In [1]: import numpy as np

In [2]: from numpy import linalg as LA

In [3]: np.set_printoptions(precision=1, suppress=True, linewidth=120, sign=" ")

In [4]: J = np.load("test11.npy")

In [5]: J
Out[5]: 
array([[ 0,  0,  1,  0,  0],
       [ 0,  0,  0,  1,  0],
       [ 0,  1,  0,  0,  0],
       [ 1,  0,  0,  0,  0],
       [ 0,  0,  0,  0,  1]])

In [6]: # row-stochastic, so 1 is an eigenvalue

In [7]: x = np.array([-4, 4, 4, 1, -3])

In [8]: np.abs(LA.eigvals(J))
Out[8]: array([ 1.,  1.,  1.,  1.,  1.])

In [9]: J.T @ (J @ x)
Out[9]: array([-4,  4,  4,  1, -3])

In [10]: np.round(LA.det(J), 1)
Out[10]: np.float64(-1.0)

In [11]: O = J.astype(float).copy()

In [12]: for j in range(5):
    ...:     O[:, j] -= O[:, :j] @ (O[:, :j].T @ O[:, j])
    ...:     O[:, j] /= LA.norm(O[:, j])
    ...: 

In [13]: O.T @ O
Out[13]: 
array([[ 1.,  0.,  0.,  0.,  0.],
       [ 0.,  1.,  0.,  0.,  0.],
       [ 0.,  0.,  1.,  0.,  0.],
       [ 0.,  0.,  0.,  1.,  0.],
       [ 0.,  0.,  0.,  0.,  1.]])

In [14]: O.T @ J
Out[14]: 
array([[ 1.,  0.,  0.,  0.,  0.],
       [ 0.,  1.,  0.,  0.,  0.],
       [ 0.,  0.,  1.,  0.,  0.],
       [ 0.,  0.,  0.,  1.,  0.],
       [ 0.,  0.,  0.,  0.,  1.]])

In [15]: round(float(LA.det(J.T)), 1)
Out[15]: -1.0

In [16]: np.kron(np.eye(2, dtype=int), J)
Out[16]: 
array([[ 0,  0,  1,  0,  0,  0,  0,  0,  0,  0],
       [ 0,  0,  0,  1,  0,  0,  0,  0,  0,  0],
       [ 0,  1,  0,  0,  0,  0,  0,  0,  0,  0],
       [ 1,  0,  0,  0,  0,  0,  0,  0,  0,  0],
       [ 0,  0,  0,  0,  1,  0,  0,  0,  0,  0],
       [ 0,  0,  0,  0,  0,  0,  0,  1,  0,  0],
       [ 0,  0,  0,  0,  0,  0,  0,  0,  1,  0],
       [ 0,  0,  0,  0,  0,  0,  1,  0,  0,  0],
       [ 0,  0,  0,  0,  0,  1,  0,  0,  0,  0],
       [ 0,  0,  0,  0,  0,  0,  0,  0,  0,  1]])

In [17]: np.round(np.poly(J), 1) + 0
Out[17]: array([ 1., -1.,  0.,  0., -1.,  1.])

In [18]: round(float(LA.eigvals(J).sum().real), 1)
Out[18]: 1.0

In [19]: np.einsum("ii->", J)
Out[19]: np.int64(1)

In [20]: m1 = np.arange(20).reshape(4, 5) + 4

In [21]: m1
Out[21]: 
array([[  4,   5,   6,   7,   8],
       [  9,  10,  11,  12,  13],
       [ 14,  15,  16,  17,  18],
       [ 19,  20,  21,  22,  23]])

In [22]: # rank 2

In [23]: LA.norm(J, axis=0)
Out[23]: array([ 1.,  1.,  1.,  1.,  1.])

In [24]: J @ J.T
Out[24]: 
array([[ 1,  0,  0,  0,  0],
       [ 0,  1,  0,  0,  0],
       [ 0,  0,  1,  0,  0],
       [ 0,  0,  0,  1,  0],
       [ 0,  0,  0,  0,  1]])

In [25]: LA.pinv(J)
Out[25]: 
array([[ 0.,  0.,  0.,  1.,  0.],
       [ 0.,  0.,  1.,  0.,  0.],
       [ 1.,  0.,  0.,  0.,  0.],
       [ 0.,  1.,  0.,  0.,  0.],
       [ 0.,  0.,  0.,  0.,  1.]])

In [26]: LA.cond(m1) > 100
Out[26]: np.True_

In [27]: [round(float(x), 1) for x in LA.svd(m1, compute_uv=False)[:3]]
Out[27]: [65.6, 2.4, 0.0]

In [28]: O, Rm = LA.qr(J)

In [29]: np.abs(np.diag(Rm))
Out[29]: array([ 1.,  1.,  1.,  1.,  1.])

In [30]: np.trace(O @ O.T)
Out[30]: np.float64(5.0)

In [31]: O, _ = LA.qr(np.array([[-0.4, 1.0], [-0.9, 0.5], [-0.7, -0.2], [-0.8, -0.8], [-0.8, -1.8]]))

In [32]: W0 = O @ O.T

In [33]: W0.round(1) + 0
Out[33]: 
array([[ 0.4,  0.4,  0.1,  0. , -0.3],
       [ 0.4,  0.5,  0.3,  0.2,  0. ],
       [ 0.1,  0.3,  0.2,  0.2,  0.2],
       [ 0. ,  0.2,  0.2,  0.3,  0.4],
       [-0.3,  0. ,  0.2,  0.4,  0.7]])

In [34]: Uu, s, Vh = LA.svd(W0)

In [35]: s.round(1) + 0
Out[35]: array([ 1.,  1.,  0.,  0.,  0.])

In [36]: other = Uu[:, :2] @ np.diag(s[:2]) @ Vh[:2]

In [37]: LA.matrix_rank(W0, rtol=0.05)
Out[37]: np.int64(2)

In [38]: other.round(1) + 0
Out[38]: 
array([[ 0.4,  0.4,  0.1,  0. , -0.3],
       [ 0.4,  0.5,  0.3,  0.2,  0. ],
       [ 0.1,  0.3,  0.2,  0.2,  0.2],
       [ 0. ,  0.2,  0.2,  0.3,  0.4],
       [-0.3,  0. ,  0.2,  0.4,  0.7]])

In [39]: round(float(np.abs(W0 - other).max()), 1)
Out[39]: 0.0

In [40]: np.round(LA.norm(W0 - other) / LA.norm(W0), 1)
Out[40]: np.float64(0.0)
